>>> import numpy as np
>>> np.set_printoptions(suppress=True, linewidth=100)
>>> A = np.loadtxt("data.csv", delimiter=",")
>>> A
array([[2., 0., 0.],
       [1., 0., 0.],
       [9., 8., 5.]])
>>> # row 2 dominates
>>> np.round(np.sort(np.linalg.eigvals(A)), 2)
array([0., 2., 5.])
>>> try:
...     np.linalg.inv(A)
... except np.linalg.LinAlgError as e:
...     print(repr(e))
... 
LinAlgError('Singular matrix')
>>> A @ A
array([[ 4.,  0.,  0.],
       [ 2.,  0.,  0.],
       [71., 40., 25.]])
>>> A2 = A[0, 0] * A[1:] - np.outer(A[1:, 0], A[0])
>>> A2
array([[ 0.,  0.,  0.],
       [ 0., 16., 10.]])
>>> np.linalg.matrix_rank(A2), np.linalg.matrix_rank(A)
(np.int64(1), np.int64(2))
>>> A[:, 0] / A[0, 0]
array([1. , 0.5, 4.5])
>>> Uu, sig, vt = np.linalg.svd(A2)
>>> evecs = vt[:(sig > 1e-8).sum()]
>>> rng = np.random.default_rng(84107)
>>> vec = A2[0] + -3 * A2[1] + rng.integers(2) * np.eye(3)[1]
>>> vec
array([  0., -47., -30.])
>>> np.linalg.matrix_rank(np.vstack([A2, vec]))
np.int64(2)
>>> np.round(evecs.T @ evecs, 2)
array([[0.  , 0.  , 0.  ],
       [0.  , 0.72, 0.45],
       [0.  , 0.45, 0.28]])
>>> def softmax(z):
...     e = np.exp(z - z.max(axis=-1, keepdims=True))
...     return e / e.sum(axis=-1, keepdims=True)
... 
>>> np.round(softmax(A[2]), 2)
array([0.72, 0.27, 0.01])
>>> S = A @ A.T / np.sqrt(3)
>>> np.round(softmax(S + np.triu(np.full(S.shape, -np.inf), 1)), 2) + 0
array([[1.  , 0.  , 0.  ],
       [0.64, 0.36, 0.  ],
       [0.  , 0.  , 1.  ]])
>>> softmax(S).round(6).argmax(axis=1)
array([2, 2, 2])
>>> np.round(softmax(S), 2) + 0
array([[0.  , 0.  , 1.  ],
       [0.02, 0.01, 0.97],
       [0.  , 0.  , 1.  ]])
>>> np.abs(np.diag(np.linalg.qr(A)[1])) > 1e-9
array([ True,  True, False])
>>> np.allclose(A[:-1].T @ np.linalg.lstsq(A[:-1].T, A[-1])[0], A[-1])
False
>>> f = np.array([4, 3, 8])
>>> data = f[np.abs(np.subtract.outer(np.arange(3), np.arange(3)))]
>>> data
array([[4, 3, 8],
       [3, 4, 3],
       [8, 3, 4]])
>>> A2 = np.array([[4, 1, 9], [-9, -8, -6]])
>>> C = np.kron(A2, data)
>>> np.linalg.matrix_rank(C)
np.int64(6)
>>> C.shape
(6, 9)
>>> round(np.linalg.norm(C, 2), 2), np.round(np.linalg.norm(A2, 2) * np.linalg.norm(data, 2), 2)
(np.float64(216.9), np.float64(216.9))
>>> evals, evecs = np.linalg.eigh(data)
>>> vec = np.array([7, 5, -6])
>>> np.round(evecs * np.abs(evals) @ evecs.T, 2)
array([[8., 3., 4.],
       [3., 4., 3.],
       [4., 3., 8.]])
>>> np.round(np.linalg.eigvalsh(data[1:, 1:]), 2)
array([1., 7.])
>>> vec @ data @ vec
np.int64(-202)
>>> round(float(vec @ data @ vec / (vec @ vec)), 2), np.round(evals[0], 2), round(evals[-1], 2)
(-1.84, np.float64(-4.0), np.float64(13.83))
>>> np.abs(data).sum(axis=1).max(), np.round(np.abs(evals).max(), 2)
(np.int64(15), np.float64(13.83))
>>> evals, evecs = np.linalg.eig(data)
>>> evals.round(2)
array([13.83, -4.  ,  2.17])
>>> evals, evecs = np.linalg.eigh(data)
>>> np.round(np.linalg.eigvalsh(data @ data), 2)
array([  4.7,  16. , 191.3])
>>> np.round(np.linalg.eigvalsh(data + 2 * np.eye(3)), 2)
array([-2.  ,  4.17, 15.83])
>>> round(float(evals.sum()), 2), np.trace(data)
(12.0, np.int64(12))
>>> (evals > 1e-8).sum(), (evals < -1e-8).sum()
(np.int64(2), np.int64(1))
